>>> import numpy as np
>>> import numpy.linalg as la
>>> np.set_printoptions(precision=1, suppress=True, linewidth=100, floatmode="fixed")
>>> out = np.array([[-2, -1], [-3, -1]])
>>> W0 = np.tril(out)
>>> W0
array([[-2,  0],
       [-3, -1]])
>>> proj = np.triu(np.array([[-1, 4], [1, -7]]), 1) + np.eye(2)
>>> out = proj @ W0 @ la.inv(proj)
>>> proj @ W0 - W0 @ proj
array([[-12.0,   4.0],
       [  0.0,  12.0]])
>>> la.matrix_rank(out)
np.int64(2)
>>> print(round(la.det(out), 1))
2.0
>>> rng = np.random.default_rng(495174)
>>> labels = rng.permutation(2)
>>> labels
array([1, 0])
>>> out = W0[labels][:, labels]
>>> np.trace(out)
np.int64(-3)
>>> out
array([[-1, -3],
       [ 0, -2]])
>>> round(la.det(out), 1), round(la.det(W0[labels]), 1)
(np.float64(2.0), np.float64(-2.0))
>>> M = np.load("case5.npy")
>>> M
array([[ 2,  2,  3],
       [ 4,  4,  3],
       [ 6,  6,  3],
       [ 6,  7,  3],
       [ 7,  9,  6],
       [10, 11,  9],
       [12, 13, 11],
       [15, 15, 13],
       [17, 17, 14],
       [19, 18, 16],
       [22, 18, 16]])
>>> out = np.c_[M[:, :2] @ np.array([[1, 1], [1, 2]]), np.array([-3, 1, 4, 0, -5, 3, -2, -3, 5, -1, -4])]
>>> out
array([[ 4,  6, -3],
       [ 8, 12,  1],
       [12, 18,  4],
       [13, 20,  0],
       [16, 25, -5],
       [21, 32,  3],
       [25, 38, -2],
       [30, 45, -3],
       [34, 51,  5],
       [37, 55, -1],
       [40, 58, -4]])
>>> print(np.round(la.lstsq(M, out[:, 0])[0], 1) + 0)
[1.0 1.0 0.0]
>>> np.round(la.norm(out - M @ la.lstsq(M, out)[0], axis=0), 1) + 0
array([ 0.0,  0.0, 10.1])
>>> la.matrix_rank(np.c_[M, out])
np.int64(4)
>>> Ac = M - M.mean(axis=0)
>>> Uu, s, Vt = la.svd(Ac, full_matrices=False)
>>> np.round(Ac.mean(axis=0), 1) + 0
array([0.0, 0.0, 0.0])
>>> np.abs(Uu[:, 0]).argmax()
np.int64(10)
>>> np.abs(Vt[-1])
array([0.3, 0.8, 0.5])
>>> (np.sign(Uu[:, 0]) == np.sign(Uu[0, 0])).astype(int)
array([1, 1, 1, 1, 1, 1, 0, 0, 0, 0, 0])
>>> Vt[0] * np.sign(Vt[0, np.abs(Vt[0]).argmax()])
array([0.6, 0.6, 0.5])
>>> s
array([32.3,  3.1,  2.8])
>>> np.round(s ** 2 / (s ** 2).sum(), 1) + 0
array([1.0, 0.0, 0.0])
>>> J = np.load("data.npy")
>>> print(J)
[[-0.6  0.0  0.0]
 [ 0.4 -2.7  1.4]
 [-1.5  0.3 -0.4]
 [-2.0 -1.0  0.7]
 [-0.8 -0.5  0.1]
 [-1.4 -0.5 -0.8]
 [ 1.0  0.4 -0.8]
 [ 0.6  0.2  0.9]
 [ 2.1 -0.3  6.0]
 [-0.3 -1.2  0.1]
 [ 1.7 -0.5 -0.5]
 [-0.3  0.4  0.0]
 [-1.1 -1.2 -1.3]]
>>> x = np.array([1, 4, 3])
>>> y = J @ x
>>> b, lr = np.zeros(3), 1 / la.norm(J, 2) ** 2
>>> for i in range(30):
...     b -= lr * J.T @ (J @ b - y)
...     if i % 5 == 0: print(i, round(la.norm(J @ b - y), 1))
... 
0 10.8
5 3.2
10 1.2
15 0.4
20 0.2
25 0.1
>>> np.round(la.cond(J), 1)
np.float64(2.4)
>>> E = np.array([[0, -5, 8], [0, 0, 8], [0, 0, 0]])
>>> labels = M[:, 1] > np.median(M[:, 1])
>>> u = M[labels].mean(axis=0) - M[~labels].mean(axis=0)
>>> np.argsort(-np.abs(u).round(6), kind="stable")
array([0, 1, 2])
>>> (((M - M.mean(axis=0)) @ u > 0) == labels).mean()
np.float64(1.0)
>>> u
array([11.2,  9.7,  9.5])
>>> print(la.cond(E) > 100)
True
>>> [round(float(x), 1) for x in la.svd(E, compute_uv=False)[:3]]
[11.9, 3.4, 0.0]
>>> K = np.load("test0.npy")
>>> K
array([[2, 0, 0, 0],
       [0, 2, 0, 0],
       [0, 0, 1, 0],
       [0, 0, 0, 3]])
>>> low = la.cholesky(K)
>>> print(la.eigvalsh(K).min() > 0)
True
>>> print(low)
[[1.4 0.0 0.0 0.0]
 [0.0 1.4 0.0 0.0]
 [0.0 0.0 1.0 0.0]
 [0.0 0.0 0.0 1.7]]
>>> K / np.sqrt(np.outer(np.diag(K), np.diag(K)))
array([[1.0, 0.0, 0.0, 0.0],
       [0.0, 1.0, 0.0, 0.0],
       [0.0, 0.0, 1.0, 0.0],
       [0.0, 0.0, 0.0, 1.0]])
>>> mat = np.load("sample8.npy")
>>> mat
array([[-5,  0,  0,  0,  0,  0],
       [-4,  0,  0,  0,  0,  0],
       [-3,  5,  0,  0,  0,  0],
       [ 0,  0, -5,  0,  0,  0],
       [ 0,  0, -4,  0,  0,  0],
       [ 0,  0, -3,  5,  0,  0],
       [ 0,  0,  0,  0, -5,  0],
       [ 0,  0,  0,  0, -4,  0],
       [ 0,  0,  0,  0, -3,  5]])
>>> x = np.array([3, 3, 0])
>>> y = J @ x
>>> np.round(la.lstsq(J, y)[0], 1) + 0
array([3.0, 3.0, 0.0])
>>> y
array([-1.8, -6.9, -3.6, -9.0, -3.9, -5.7,  4.2,  2.4,  5.4, -4.5,  3.6,  0.3, -6.9])
>>> y = y + 0.3 * rng.normal(size=13)
>>> print(y)
[-2.0 -7.3 -3.8 -9.1 -3.5 -5.7  4.5  1.7  5.4 -4.6  3.5  0.1 -7.2]
>>> b, *_ = la.lstsq(J, y)
>>> b.round()
array([ 3.0,  3.0, -0.0])
>>> [round(float(la.norm(la.solve(J.T @ J + lam * np.eye(3), J.T @ y))), 2) for lam in (0, 1, 10, 100)]
[4.32, 4.08, 2.73, 0.67]
>>> np.round(J.T @ (y - J @ b), 1) + 0
array([0.0, 0.0, 0.0])
>>> G = mat.T @ mat
>>> (mat @ mat.T).shape
(9, 9)
>>> np.trace(G), (mat ** 2).sum()
(np.int64(225), np.int64(225))
>>> print(la.matrix_rank(G))
6
>>> O, V = la.qr(mat[:, :2])[0], la.qr(mat[:, 2:])[0]
>>> s = la.svd(O.T @ V, compute_uv=False)
>>> s.round(1) + 0
array([0.0, 0.0])
>>> x = np.array([0, 1, 2, 2, 0, 0])
>>> y = mat @ x
>>> np.round(la.pinv(mat) @ mat, 1) + 0
array([[1.0, 0.0, 0.0, 0.0, 0.0, 0.0],
       [0.0, 1.0, 0.0, 0.0, 0.0, 0.0],
       [0.0, 0.0, 1.0, 0.0, 0.0, 0.0],
       [0.0, 0.0, 0.0, 1.0, 0.0, 0.0],
       [0.0, 0.0, 0.0, 0.0, 1.0, 0.0],
       [0.0, 0.0, 0.0, 0.0, 0.0, 1.0]])
>>> y
array([  0,   0,   5, -10,  -8,   4,   0,   0,   0])
>>> y = y + 0.1 * rng.normal(size=9)
>>> y.round(1) + 0
array([ -0.1,   0.0,   5.1, -10.1,  -8.1,   3.9,  -0.3,  -0.1,   0.0])
>>> b, *_ = la.lstsq(mat, y)
>>> print(b.round())
[0.0 1.0 2.0 2.0 0.0 0.0]
>>> round(la.norm(y - mat @ b), 1)
np.float64(0.2)
>>> np.round(mat.T @ (y - mat @ b), 1) + 0
array([0.0, 0.0, 0.0, 0.0, 0.0, 0.0])
>>> F = np.load("run19.npy")
>>> F.round(1) + 0
array([[ 1.0,  0.0, -0.1,  0.0],
       [ 0.0,  1.0,  0.0,  0.0],
       [-0.1,  0.0,  0.0,  0.1],
       [ 0.0,  0.0,  0.1,  1.0]])
>>> u, r1 = F[2], F[3]
>>> round(float(u @ r1), 1)
0.1
>>> p = (u @ r1) / (u @ u) * u
>>> la.matrix_rank(np.outer(u, r1))
np.int64(1)
>>> np.round((r1 - p) @ u, 1)
np.float64(0.0)
>>> p
array([-0.5, -0.1,  0.1,  0.5])
>>> np.abs(np.diag(la.qr(F)[1])) > 1e-9
array([ True,  True,  True, False])
>>> np.round(F @ la.pinv(F) @ F, 1) + 0
array([[ 1.0,  0.0, -0.1,  0.0],
       [ 0.0,  1.0,  0.0,  0.0],
       [-0.1,  0.0,  0.0,  0.1],
       [ 0.0,  0.0,  0.1,  1.0]])
>>> np.unique(F.round(6), axis=0).shape
(4, 4)
>>> la.lstsq(F[:-1].T, F[-1])[2]
np.int32(3)
>>> [round(float(x), 1) for x in la.svd(F, compute_uv=False)[:3]]
[1.0, 1.0, 1.0]
>>> la.cond(F) > 100
np.True_
>>> round(la.norm(F, 2) / la.norm(F), 1)
np.float64(0.6)
>>> la.matrix_power(W0, 4)
array([[16,  0],
       [45,  1]])
>>> print(np.sort(np.abs(la.eigvals(W0))))
[1.0 2.0]
>>> t3 = np.stack([F, 4 * F, F[::-1]])
>>> np.round(np.einsum("bij,cij->bc", t3, t3), 1) + 0
array([[ 3.0, 12.0,  0.0],
       [12.0, 48.0,  0.0],
       [ 0.0,  0.0,  3.0]])
>>> np.round(t3.sum(axis=0), 1) + 0
array([[ 4.9,  0.0, -0.5,  1.1],
       [-0.2,  5.0, -0.1,  0.1],
       [-0.7,  0.9,  0.2,  0.6],
       [ 1.1,  0.0,  0.5,  4.9]])
>>> la.matrix_rank(t3.reshape(3, -1))
np.int64(2)
>>> (t3 @ F.T).shape
(3, 4, 4)
>>> la.norm(t3, axis=(1, 2))
array([1.7, 6.9, 1.7])
>>> t3.shape
(3, 4, 4)
>>> np.round(la.det(t3), 1) + 0
array([0.0, 0.0, 0.0])
>>> la.matrix_rank(t3)
array([3, 3, 3])
>>> X = np.loadtxt("layer7.csv", delimiter=",")
>>> X
array([[-2.0,  0.0],
       [ 1.0,  2.0]])
>>> out = la.inv(X)
>>> la.det(X) * out
array([[ 2.0,  0.0],
       [-1.0, -2.0]])
>>> np.round(la.slogdet(X)[0], 1)
np.float64(-1.0)
>>> X @ out
array([[1.0, 0.0],
       [0.0, 1.0]])
